In [1]: import numpy as np

In [2]: import numpy.linalg as la

In [3]: np.set_printoptions(precision=2, suppress=True, linewidth=140)

In [4]: def rd(a):
   ...:     return np.round(a, 2) + 0
   ...: 

In [5]: C = np.array([[5, 5, 1, 5, 4, 4, 4, 4, 0, 2],
   ...:     [1, 3, 0, 0, 0, 0, 4, 4, 4, 1],
   ...:     [0, 5, 5, 5, 5, 1, 2, 2, 0, 0]])

In [6]: rng = np.random.default_rng(9140)

In [7]: mat = rng.normal(size=(23, 3)) @ C + np.array([0, 0, -2, 2, 0, -3, -1, -1, -3, -2])

In [8]: print(rd(mat))
[[-12.06 -11.22  -2.49  -7.75  -7.44 -11.89 -11.49 -11.49  -4.96  -7.12]
 [ -0.17  -8.49  -7.06  -1.99  -4.26  -3.    -8.06  -8.06  -9.    -2.97]
 [ -1.41  -0.59  -0.73   2.41   0.63  -3.56  -2.6   -2.6   -4.34  -2.76]
 [  0.64   6.28   3.27   7.6    5.51  -1.63   2.31   2.31  -2.09  -1.61]
 [  2.71  -3.03  -4.11   3.18   0.36  -0.29  -4.5   -4.5   -8.63  -1.76]
 [ -1.21  -5.29   0.2    5.61   3.26  -1.22 -10.72 -10.72 -14.86  -4.26]
 [ -1.23   3.1    1.67   4.54   2.83  -3.34   0.19   0.19  -2.27  -2.38]
 [ -5.6   -1.43   3.93   4.5    3.36  -5.08  -6.95  -6.95  -8.23  -5.03]
 [ -4.39  -7.76  -8.03  -8.2   -9.16  -8.16  -3.91  -3.91   0.25  -3.27]
 [  0.23  -7.97  -8.27  -3.4   -5.62  -3.43  -6.16  -6.16  -6.43  -2.42]
 [  2.18   5.38   4.06  10.68   8.03   0.71  -0.62  -0.62  -7.41  -1.79]
 [ 10.93  11.11  -1.38  10.73   6.71   4.83   9.72   9.72   0.17   2.85]
 [  4.57   7.53   6.33  15.61  12.29   3.68  -1.02  -1.02 -11.1   -1.39]
 [ -3.16  -7.77  -4.46  -1.98  -3.6   -4.93  -8.4   -8.4   -8.05  -4.02]
 [  3.88   1.49  -2.31   5.27   2.38   0.34  -0.27  -0.27  -5.37  -0.8 ]
 [  4.55   7.86   4.57  13.07   9.95   2.59   1.39   1.39  -7.28  -0.82]
 [ -9.51  -6.15  -3.55  -8.25  -8.08 -11.58  -3.98  -3.98   2.47  -4.98]
 [  2.33   7.96   3.17   8.7    6.31  -0.51   4.13   4.13  -1.31  -0.81]
 [  0.89   1.46  -2.09   2.31   0.21  -2.63   0.86   0.86  -1.46  -1.41]
 [ -2.71   3.9    7.18  10.14   8.4   -2.15  -3.91  -3.91  -8.65  -3.93]
 [  2.49  11.88   6.71  12.28   9.89   0.23   6.04   6.04  -0.86  -0.68]
 [ -2.89  -1.34   2.26   5.14   3.42  -3.21  -6.27  -6.27  -8.97  -4.05]
 [  5.65   9.9    1.91   9.9    6.9    1.57   6.82   6.82  -0.33   0.66]]

In [9]: C2 = np.cov(mat, rowvar=False)

In [10]: print(np.argwhere(np.triu(np.abs(np.corrcoef(mat.T)) > 0.8, 1)))
[[0 5]
 [0 9]
 [1 3]
 [1 4]
 [1 6]
 [1 7]
 [2 3]
 [2 4]
 [3 4]
 [3 5]
 [4 5]
 [5 9]
 [6 7]
 [6 9]
 [7 9]]

In [11]: Xc = mat - mat.mean(axis=0)

In [12]: evecs = la.svd(Xc)[2][:4]

In [13]: out = Xc - Xc @ evecs.T @ evecs

In [14]: print(la.norm(out, axis=1).round(6).argmax())
0

In [15]: print(rd(np.diag(evecs.T @ evecs)))
[0.45 0.44 0.45 0.54 0.64 0.26 0.28 0.28 0.42 0.24]

In [16]: Xc = mat - mat.mean(axis=0)

In [17]: left, sv, Vt = la.svd(Xc, full_matrices=False)

In [18]: print(rd(sv ** 2 / (sv ** 2).sum()))
[0.74 0.18 0.08 0.   0.   0.   0.   0.   0.   0.  ]

In [19]: print(np.searchsorted(np.cumsum(sv ** 2) / (sv ** 2).sum(), 0.9) + 1)
2

In [20]: print(rd((sv ** 2).sum() ** 2 / (sv ** 4).sum()))
1.69

In [21]: print(rd(Vt[0] * np.sign(Vt[0, np.abs(Vt[0]).argmax()])))
[0.28 0.48 0.23 0.45 0.39 0.25 0.33 0.33 0.04 0.12]

In [22]: print(np.abs(Vt[0]).argmax())
1

In [23]: print(rd(sv))
[68.46 33.45 22.04  0.    0.    0.    0.    0.    0.    0.  ]

In [24]: print((np.sign(left[:, 0]) == np.sign(left[0, 0])).astype(int))
[1 1 1 0 1 1 0 1 1 1 0 0 0 1 0 0 1 0 0 0 0 1 0]

In [25]: u, v = mat[8], mat[19]

In [26]: print(rd(u @ u))
402.84

In [27]: pr = (u @ v) / (u @ u) * u

In [28]: print(rd((v - pr) @ u))
0.0

In [29]: print(la.matrix_rank(np.outer(u, v)))
1

In [30]: print(rd(pr))
[ 1.93  3.41  3.54  3.61  4.03  3.59  1.72  1.72 -0.11  1.44]

In [31]: K = np.array([[-4, 0, 0, 0], [-3, 1, 0, 0], [0, 0, -4, 0], [0, 0, -3, 1]])

In [32]: out = K / np.sqrt((K ** 2).mean(axis=1, keepdims=True))

In [33]: print(la.matrix_rank(out) == la.matrix_rank(K))
True

In [34]: print(rd(out[3]))
[ 0.    0.   -1.9   0.63]

In [35]: proj = np.triu(np.array([[-1, 0, -3, 1], [0, -1, -1, 3], [0, -2, -1, -2], [2, 1, 0, 0]]), 1) + np.eye(4)

In [36]: out = proj @ K @ la.inv(proj)

In [37]: print(np.trace(out), np.trace(K))
-6.0 -6

In [38]: print(np.poly(out))
[  1.   6.   1. -24.  16.]

In [39]: u = np.array([-1, -3, 0, -3, 1, 0, -3, 3, 3, 2, 2, 3, 0, 1])

In [40]: arr = np.array([np.roll(u, i) for i in range(14)])

In [41]: print(arr)
[[-1 -3  0 -3  1  0 -3  3  3  2  2  3  0  1]
 [ 1 -1 -3  0 -3  1  0 -3  3  3  2  2  3  0]
 [ 0  1 -1 -3  0 -3  1  0 -3  3  3  2  2  3]
 [ 3  0  1 -1 -3  0 -3  1  0 -3  3  3  2  2]
 [ 2  3  0  1 -1 -3  0 -3  1  0 -3  3  3  2]
 [ 2  2  3  0  1 -1 -3  0 -3  1  0 -3  3  3]
 [ 3  2  2  3  0  1 -1 -3  0 -3  1  0 -3  3]
 [ 3  3  2  2  3  0  1 -1 -3  0 -3  1  0 -3]
 [-3  3  3  2  2  3  0  1 -1 -3  0 -3  1  0]
 [ 0 -3  3  3  2  2  3  0  1 -1 -3  0 -3  1]
 [ 1  0 -3  3  3  2  2  3  0  1 -1 -3  0 -3]
 [-3  1  0 -3  3  3  2  2  3  0  1 -1 -3  0]
 [ 0 -3  1  0 -3  3  3  2  2  3  0  1 -1 -3]
 [-3  0 -3  1  0 -3  3  3  2  2  3  0  1 -1]]

In [42]: T = np.stack([arr, 3 * arr, arr[::-1]])

In [43]: print(T.shape)
(3, 14, 14)

In [44]: print((T @ arr.T).shape)
(3, 14, 14)

In [45]: print(la.matrix_rank(T.reshape(3, -1)))
2

In [46]: data = np.load("out12.npy")

In [47]: print(rd(data))
[[ 0.38  0.03  0.1   0.33  0.23 -0.24]
 [ 0.03  0.83 -0.1   0.15 -0.31 -0.11]
 [ 0.1  -0.1   0.93  0.03 -0.2  -0.04]
 [ 0.33  0.15  0.03  0.31  0.17 -0.23]
 [ 0.23 -0.31 -0.2   0.17  0.38 -0.12]
 [-0.24 -0.11 -0.04 -0.23 -0.12  0.16]]

In [48]: w, evecs = la.eigh(data)

In [49]: print((w > 1e-8).sum(), (w < -1e-8).sum())
3 0

In [50]: print(rd(evecs.T @ evecs))
[[1. 0. 0. 0. 0. 0.]
 [0. 1. 0. 0. 0. 0.]
 [0. 0. 1. 0. 0. 0.]
 [0. 0. 0. 1. 0. 0.]
 [0. 0. 0. 0. 1. 0.]
 [0. 0. 0. 0. 0. 1.]]

In [51]: print(rd(w))
[0. 0. 0. 1. 1. 1.]

In [52]: print(rd(evecs.T @ data @ evecs))
[[0. 0. 0. 0. 0. 0.]
 [0. 0. 0. 0. 0. 0.]
 [0. 0. 0. 0. 0. 0.]
 [0. 0. 0. 1. 0. 0.]
 [0. 0. 0. 0. 1. 0.]
 [0. 0. 0. 0. 0. 1.]]

In [53]: left, sv, Vt = la.svd(data)

In [54]: evecs = Vt[:(sv > 1e-8).sum()]

In [55]: x = data[1] + 2 * data[4] + rng.integers(2) * np.eye(6)[2]

In [56]: print(rd(x))
[ 0.5   0.21  0.5   0.49  0.45 -0.35]

In [57]: print(rd(la.norm(x - evecs.T @ evecs @ x)))
0.26

In [58]: print(rd(evecs.T @ evecs))
[[ 0.38  0.03  0.1   0.33  0.23 -0.24]
 [ 0.03  0.83 -0.1   0.15 -0.31 -0.11]
 [ 0.1  -0.1   0.93  0.03 -0.2  -0.04]
 [ 0.33  0.15  0.03  0.31  0.17 -0.23]
 [ 0.23 -0.31 -0.2   0.17  0.38 -0.12]
 [-0.24 -0.11 -0.04 -0.23 -0.12  0.16]]

In [59]: print(la.matrix_rank(np.vstack([data, x])))
4

In [60]: print(rd(np.diag(evecs.T @ evecs)))
[0.38 0.83 0.93 0.31 0.38 0.16]

In [61]: print(np.allclose(evecs.T @ evecs @ x, x))
False

In [62]: print(np.allclose(data, data.T))
True

In [63]: print(rd(np.sort(np.abs(la.eigvals(data)))))
[0. 0. 0. 1. 1. 1.]

In [64]: print(rd(data @ data))
[[ 0.38  0.03  0.1   0.33  0.23 -0.24]
 [ 0.03  0.83 -0.1   0.15 -0.31 -0.11]
 [ 0.1  -0.1   0.93  0.03 -0.2  -0.04]
 [ 0.33  0.15  0.03  0.31  0.17 -0.23]
 [ 0.23 -0.31 -0.2   0.17  0.38 -0.12]
 [-0.24 -0.11 -0.04 -0.23 -0.12  0.16]]

In [65]: print(rd((data + data.T) / 2))
[[ 0.38  0.03  0.1   0.33  0.23 -0.24]
 [ 0.03  0.83 -0.1   0.15 -0.31 -0.11]
 [ 0.1  -0.1   0.93  0.03 -0.2  -0.04]
 [ 0.33  0.15  0.03  0.31  0.17 -0.23]
 [ 0.23 -0.31 -0.2   0.17  0.38 -0.12]
 [-0.24 -0.11 -0.04 -0.23 -0.12  0.16]]

In [66]: w, evecs = la.eigh(data)

In [67]: x = np.array([1, 2, 2, 2, 2, 1])

In [68]: print(rd(np.abs(data).sum(axis=1).max()), rd(np.abs(w).max()))
1.53 1.0

In [69]: print(rd(x @ data @ x))
8.63

In [70]: A = np.loadtxt("sample8.csv", delimiter=",")

In [71]: print(A)
[[0. 0. 0. 1. 0. 0.]
 [0. 1. 0. 0. 0. 0.]
 [0. 0. 1. 0. 0. 0.]
 [0. 0. 0. 0. 1. 0.]
 [1. 0. 0. 0. 0. 0.]
 [0. 0. 0. 0. 0. 1.]]

In [72]: x = np.array([-1, 1, 0, 3, 0, -1])

In [73]: print(A.T @ (A @ x))
[-1.  1.  0.  3.  0. -1.]

In [74]: print(rd(la.inv(A)))
[[0. 0. 0. 0. 1. 0.]
 [0. 1. 0. 0. 0. 0.]
 [0. 0. 1. 0. 0. 0.]
 [1. 0. 0. 0. 0. 0.]
 [0. 0. 0. 1. 0. 0.]
 [0. 0. 0. 0. 0. 1.]]

In [75]: print(rd(la.det(A)))
1.0

In [76]: print(rd(la.norm(x)), rd(la.norm(A @ x)))
3.46 3.46

In [77]: out = np.array([[6, -4], [-9, 7], [5, 2], [-8, -8], [-2, 3], [7, 1]])

In [78]: print(la.matrix_rank(np.vstack([A, out.T])))
6

In [79]: print(la.matrix_rank(A @ out))
2

In [80]: print(np.einsum("ij->j", A))
[1. 1. 1. 1. 1. 1.]

In [81]: print(np.vstack([A, out.T]).shape)
(8, 6)

In [82]: print(out.T @ A.T)
[[-8. -9.  5. -2.  6.  7.]
 [-8.  7.  2.  3. -4.  1.]]

In [83]: print(np.einsum("ik,kj->ij", A, out))
[[-8. -8.]
 [-9.  7.]
 [ 5.  2.]
 [-2.  3.]
 [ 6. -4.]
 [ 7.  1.]]

In [84]: print(np.einsum("ik,kj->ji", A, out))
[[-8. -9.  5. -2.  6.  7.]
 [-8.  7.  2.  3. -4.  1.]]

In [85]: out = la.inv(A)

In [86]: print((np.abs(out) > 1e-9).astype(int))
[[0 0 0 0 1 0]
 [0 1 0 0 0 0]
 [0 0 1 0 0 0]
 [1 0 0 0 0 0]
 [0 0 0 1 0 0]
 [0 0 0 0 0 1]]

In [87]: print(A @ out)
[[1. 0. 0. 0. 0. 0.]
 [0. 1. 0. 0. 0. 0.]
 [0. 0. 1. 0. 0. 0.]
 [0. 0. 0. 1. 0. 0.]
 [0. 0. 0. 0. 1. 0.]
 [0. 0. 0. 0. 0. 1.]]

In [88]: print(rd(la.slogdet(A)[0]))
1.0

In [89]: E = np.loadtxt("mat.csv", delimiter=",")

In [90]: print(rd(E))
[[-1.08 -1.57  0.52 -1.73  3.15  0.34 -0.34 -2.82]
 [ 2.51 -0.34  3.06  0.74  0.49 -2.48  1.4  -0.58]
 [-0.18  1.31 -1.14 -0.72 -1.56 -3.   -2.2  -2.26]
 [ 3.05 -1.52 -0.43 -2.37 -1.94  1.74 -0.25 -0.87]
 [-1.26  2.82  1.34 -2.42 -0.99  0.62  2.44 -0.68]
 [ 2.33  3.2  -0.47  0.89  2.03  1.54 -1.14 -0.72]
 [-1.08 -0.03  3.22  1.18 -1.51  1.78 -2.42 -0.89]
 [ 0.18  0.4   1.24 -2.7   1.13 -0.88 -2.21  3.01]]

In [91]: idx = rng.permutation(8)

In [92]: print(idx)
[0 7 2 4 3 6 1 5]

In [93]: out = E[idx][:, idx]

In [94]: print(rd(np.sort(np.abs(la.eigvals(out)))))
[5. 5. 5. 5. 5. 5. 5. 5.]

In [95]: print(rd(out))
[[-1.08 -2.82  0.52  3.15 -1.73 -0.34 -1.57  0.34]
 [ 0.18  3.01  1.24  1.13 -2.7  -2.21  0.4  -0.88]
 [-0.18 -2.26 -1.14 -1.56 -0.72 -2.2   1.31 -3.  ]
 [-1.26 -0.68  1.34 -0.99 -2.42  2.44  2.82  0.62]
 [ 3.05 -0.87 -0.43 -1.94 -2.37 -0.25 -1.52  1.74]
 [-1.08 -0.89  3.22 -1.51  1.18 -2.42 -0.03  1.78]
 [ 2.51 -0.58  3.06  0.49  0.74  1.4  -0.34 -2.48]
 [ 2.33 -0.72 -0.47  2.03  0.89 -1.14  3.2   1.54]]

In [96]: print(rd(np.diag(out)))
[-1.08  3.01 -1.14 -0.99 -2.37 -2.42 -0.34  1.54]

In [97]: Q, evecs = la.qr(E[:, :7])[0], la.qr(E[:, 7:])[0]

In [98]: sv = la.svd(Q.T @ evecs, compute_uv=False)

In [99]: print(rd(np.degrees(np.arccos(sv.clip(0, 1)))))
[90.]

In [100]: print(rd(la.norm(Q @ Q.T - evecs @ evecs.T, 2)))
1.0

In [101]: print(rd(sv))
[0.]

In [102]: M = np.load("layer17.npy")

In [103]: print(M)
[[ 5  5  5  5  5  5  5]
 [ 5 10 10 10 10 10 10]
 [ 5 10 15 15 15 15 15]
 [ 5 10 15 20 20 20 20]
 [ 5 10 15 20 25 25 25]
 [ 5 10 15 20 25 30 30]
 [ 5 10 15 20 25 30 35]]

In [104]: print(rd(np.abs(la.eigvals(M)).max()))
114.4

In [105]: print(rd(np.sort(np.abs(la.eigvals(M)))))
[  1.31   1.5    1.91   2.79   5.    13.09 114.4 ]

In [106]: left, sv, Vt = la.svd(E, full_matrices=False)

In [107]: print(rd(np.cumsum(sv ** 2) / np.sum(sv ** 2)))
[0.13 0.25 0.38 0.5  0.63 0.75 0.88 1.  ]

In [108]: print(rd(sv))
[5. 5. 5. 5. 5. 5. 5. 5.]

In [109]: x = np.ones(7)

In [110]: for _ in range(6):
     ...:     x = M @ x
     ...:     x /= la.norm(x)
     ...:     print(round(x @ M @ x, 2))
     ...: 
114.26
114.4
114.4
114.4
114.4
114.4

In [111]: print(rd(x))
[0.11 0.21 0.3  0.38 0.45 0.49 0.51]

In [112]: out = np.array([[0, 2, -1],
     ...:     [3, 0, -3],
     ...:     [-3, 2, 0],
     ...:     [-1, -2, 3],
     ...:     [-1, -3, 0],
     ...:     [3, 0, 2],
     ...:     [1, 2, -3]])

In [113]: print(np.einsum("ij,ij->i", M, M))
[ 175  625 1250 1950 2625 3175 3500]

In [114]: print(M @ out)
[[ 10   5 -10]
 [ 20   0 -15]
 [ 15  -5  -5]
 [ 25 -20   5]
 [ 40 -25   0]
 [ 60 -15  -5]
 [ 65  -5 -20]]

In [115]: print(la.matrix_rank(np.vstack([M, out.T])))
7

In [116]: print(out.T @ M.T)
[[ 10  20  15  25  40  60  65]
 [  5   0  -5 -20 -25 -15  -5]
 [-10 -15  -5   5   0  -5 -20]]
